>>> import numpy as np
>>> import numpy.linalg as la
>>> np.set_printoptions(precision=2, suppress=True, linewidth=160, legacy="1.25")
>>> tidy = lambda a: np.round(a, 2) + 0
>>> J = np.array([[5, 2, 15], [4, 4, 12], [4, 4, 12], [5, 2, 15]])
>>> other = np.array([[9, -4], [-1, -2], [6, -2]])
>>> la.matrix_rank(J @ other)
2
>>> other.T @ J.T
array([[133, 104, 104, 133],
       [-54, -48, -48, -54]])
>>> la.matrix_rank(np.vstack([J, other.T]))
3
>>> np.argsort(-la.norm(J, axis=0).round(6), kind="stable")[:3]
array([2, 0, 1])
>>> rk = la.matrix_rank(J)
>>> rk
2
>>> null = la.svd(J)[2][rk:].T
>>> [int(la.matrix_rank(J[:, :j + 1])) for j in range(3)]
[1, 2, 2]
>>> Uu, s, vt = la.svd(J)
>>> tidy(s)
array([29.21,  2.6 ,  0.  ])
>>> other = Uu[:, :2] @ np.diag(s[:2]) @ vt[:2]
>>> tidy(la.norm(J - other, 2)), tidy(s[2])
(0.0, 0.0)
>>> tidy(np.abs(J - other).max())
0.0
>>> tidy(other)
array([[ 5.,  2., 15.],
       [ 4.,  4., 12.],
       [ 4.,  4., 12.],
       [ 5.,  2., 15.]])
>>> la.matrix_rank(other)
2
>>> la.lstsq(J[:-1].T, J[-1])[2]
2
>>> np.abs(np.diag(la.qr(J)[1])) > 1e-9
array([ True,  True, False])
>>> tidy(J @ la.pinv(J) @ J)
array([[ 5.,  2., 15.],
       [ 4.,  4., 12.],
       [ 4.,  4., 12.],
       [ 5.,  2., 15.]])
>>> np.unique(J.round(6), axis=0).shape
(2, 3)
>>> other = np.array([[0, 2], [1, 0]])
>>> mat = np.kron(np.eye(2, dtype=int), other)
>>> mat
array([[0, 2, 0, 0],
       [1, 0, 0, 0],
       [0, 0, 0, 2],
       [0, 0, 1, 0]])
>>> # 2 blocks once reordered
>>> rng = np.random.default_rng(27591)
>>> lab = rng.permutation(4)
>>> other = mat[:, lab] * rng.choice([-1, 1], 4)
>>> other
array([[ 0,  0,  2,  0],
       [ 1,  0,  0,  0],
       [ 0,  0,  0, -2],
       [ 0, -1,  0,  0]])
>>> Uu, _, vt = la.svd(mat.T @ other)
>>> Uu @ vt
array([[ 1.,  0.,  0.,  0.],
       [ 0.,  0.,  1.,  0.],
       [ 0., -1.,  0.,  0.],
       [ 0.,  0.,  0., -1.]])
>>> tidy(la.lstsq(mat, other)[0])
array([[ 1.,  0.,  0.,  0.],
       [ 0.,  0.,  1.,  0.],
       [ 0., -1.,  0.,  0.],
       [ 0.,  0.,  0., -1.]])
>>> evals, vecs = la.eig(mat)
>>> tidy(np.sort(la.eigvals(mat.T)))
array([-1.41, -1.41,  1.41,  1.41])
>>> tidy(np.sort(la.eigvals(la.inv(mat))))
array([-0.71, -0.71,  0.71,  0.71])
>>> tidy(evals)
array([ 1.41, -1.41,  1.41, -1.41])
>>> A = np.load("w.npy")
>>> A
array([[-2,  1,  0,  1],
       [-1,  2,  2,  0],
       [ 1, -1, -1,  2],
       [ 1, -1, -1,  2]])
>>> lab = rng.permutation(4)
>>> lab
array([2, 1, 0, 3])
>>> other = A[lab][:, lab]
>>> np.diag(other)
array([-1,  2, -2,  2])
>>> other
array([[-1, -1,  1,  2],
       [ 2,  2, -1,  0],
       [ 0,  1, -2,  1],
       [-1, -1,  1,  2]])
>>> np.allclose(other, A)
False
>>> tidy(np.sort(np.abs(la.eigvals(other))))
array([0.  , 1.8 , 1.8 , 1.85])
>>> np.trace(other)
1
>>> arr = np.load("arr.npy")
>>> arr
array([[0, 0, 0],
       [1, 0, 2],
       [2, 0, 2],
       [0, 0, 0],
       [0, 0, 0],
       [1, 0, 0],
       [1, 0, 0],
       [0, 0, 0],
       [0, 0, 0],
       [4, 3, 3],
       [1, 0, 2],
       [1, 0, 2],
       [3, 3, 1],
       [2, 3, 1],
       [3, 3, 1],
       [0, 0, 0],
       [0, 0, 0],
       [3, 3, 3],
       [0, 0, 0],
       [2, 0, 2],
       [2, 3, 1],
       [0, 0, 0],
       [1, 0, 0],
       [1, 0, 0],
       [3, 3, 3],
       [1, 0, 0]])
>>> # rows 0 and 3 are equal
>>> lab = rng.permutation(3)
>>> other = arr[:, lab] * rng.choice([-1, 1], 3)
>>> other
array([[ 0,  0,  0],
       [-2,  0, -1],
       [-2,  0, -2],
       [ 0,  0,  0],
       [ 0,  0,  0],
       [ 0,  0, -1],
       [ 0,  0, -1],
       [ 0,  0,  0],
       [ 0,  0,  0],
       [-3,  3, -4],
       [-2,  0, -1],
       [-2,  0, -1],
       [-1,  3, -3],
       [-1,  3, -2],
       [-1,  3, -3],
       [ 0,  0,  0],
       [ 0,  0,  0],
       [-3,  3, -3],
       [ 0,  0,  0],
       [-2,  0, -2],
       [-1,  3, -2],
       [ 0,  0,  0],
       [ 0,  0, -1],
       [ 0,  0, -1],
       [-3,  3, -3],
       [ 0,  0, -1]])
>>> Uu, _, vt = la.svd(arr.T @ other)
>>> tidy(Uu @ vt)
array([[ 0.,  0., -1.],
       [ 0.,  1.,  0.],
       [-1.,  0.,  0.]])
>>> tidy(la.lstsq(arr, other)[0])
array([[ 0.,  0., -1.],
       [ 0.,  1.,  0.],
       [-1.,  0.,  0.]])
>>> F = np.loadtxt("test0.csv", delimiter=",")
>>> tidy(F)
array([[ 0.25,  0.08, -0.42,  0.08],
       [ 0.08,  0.03, -0.14,  0.03],
       [-0.42, -0.14,  0.69, -0.14],
       [ 0.08,  0.03, -0.14,  0.03]])
>>> x = np.array([-4, -3, 4, -2])
>>> h = np.maximum(F @ x, 0)
>>> tidy(F.T @ h)
array([-2.14, -0.71,  3.57, -0.71])
>>> P = np.triu(np.array([[-4, 0, 0, -3], [0, 1, 2, -1], [-4, 2, -3, -1], [-2, -3, 0, -2]]), 1) + np.eye(4)
>>> other = P @ F @ la.inv(P)
>>> tidy(np.poly(other))
array([ 1., -1.,  0.,  0.,  0.])
>>> tidy(P @ F - F @ P)
array([[-0.25, -0.08,  0.25,  0.33],
       [-0.92, -0.31,  1.47, -0.17],
       [-0.08, -0.03,  0.42, -0.72],
       [ 0.  ,  0.  , -0.06,  0.14]])
>>> W0 = np.eye(4, dtype=int)[rng.permutation(4)] * np.array([1, 5, 6, 3])
>>> W0
array([[0, 0, 6, 0],
       [0, 5, 0, 0],
       [1, 0, 0, 0],
       [0, 0, 0, 3]])
>>> evals, vecs = la.eig(W0)
>>> tidy(np.sort(la.eigvals(la.inv(W0))))
array([-0.41,  0.2 ,  0.33,  0.41])
>>> tidy(np.sort(la.eigvals(W0 @ W0)))
array([ 6.,  6.,  9., 25.])
>>> tidy(np.sort(la.eigvals(W0.T)))
array([-2.45,  2.45,  3.  ,  5.  ])
>>> x = np.array([1, 1, 2, 3])
>>> h = np.maximum(W0 @ x, 0)
>>> np.flatnonzero(h > 1e-9)
array([0, 1, 2, 3])
>>> tidy(np.tanh(W0 @ x))
array([1.  , 1.  , 0.76, 1.  ])
>>> W0.T @ h
array([ 1, 25, 72, 27])
>>> X = np.load("m.npy")
>>> tidy(X)
array([[ 0.62, -0.55, -0.53, -0.18],
       [ 0.74,  0.48,  0.43, -0.18],
       [ 0.25, -0.22,  0.2 ,  0.92],
       [-0.06, -0.65,  0.7 , -0.29]])
>>> # columns are unit length and at right angles
>>> x = np.array([0, 0, 0, 5])
>>> h = np.maximum(X @ x, 0)
>>> tidy(h)
array([0.  , 0.  , 4.61, 0.  ])
>>> tidy(np.maximum(X @ (3 * x), 0))
array([ 0.  ,  0.  , 13.82,  0.  ])
>>> np.flatnonzero(h > 1e-9)
array([2])
>>> other = la.inv(X)
>>> tidy(la.det(X) * other)
array([[-0.62, -0.74, -0.25,  0.06],
       [ 0.55, -0.48,  0.22,  0.65],
       [ 0.53, -0.43, -0.2 , -0.7 ],
       [ 0.18,  0.18, -0.92,  0.29]])
>>> tidy(X @ other)
array([[1., 0., 0., 0.],
       [0., 1., 0., 0.],
       [0., 0., 1., 0.],
       [0., 0., 0., 1.]])
>>> tidy(la.det(X) * la.det(other))
1.0
>>> (np.abs(other) > 1e-9).astype(int)
array([[1, 1, 1, 1],
       [1, 1, 1, 1],
       [1, 1, 1, 1],
       [1, 1, 1, 1]])
>>> tidy(la.inv(other))
array([[ 0.62, -0.55, -0.53, -0.18],
       [ 0.74,  0.48,  0.43, -0.18],
       [ 0.25, -0.22,  0.2 ,  0.92],
       [-0.06, -0.65,  0.7 , -0.29]])
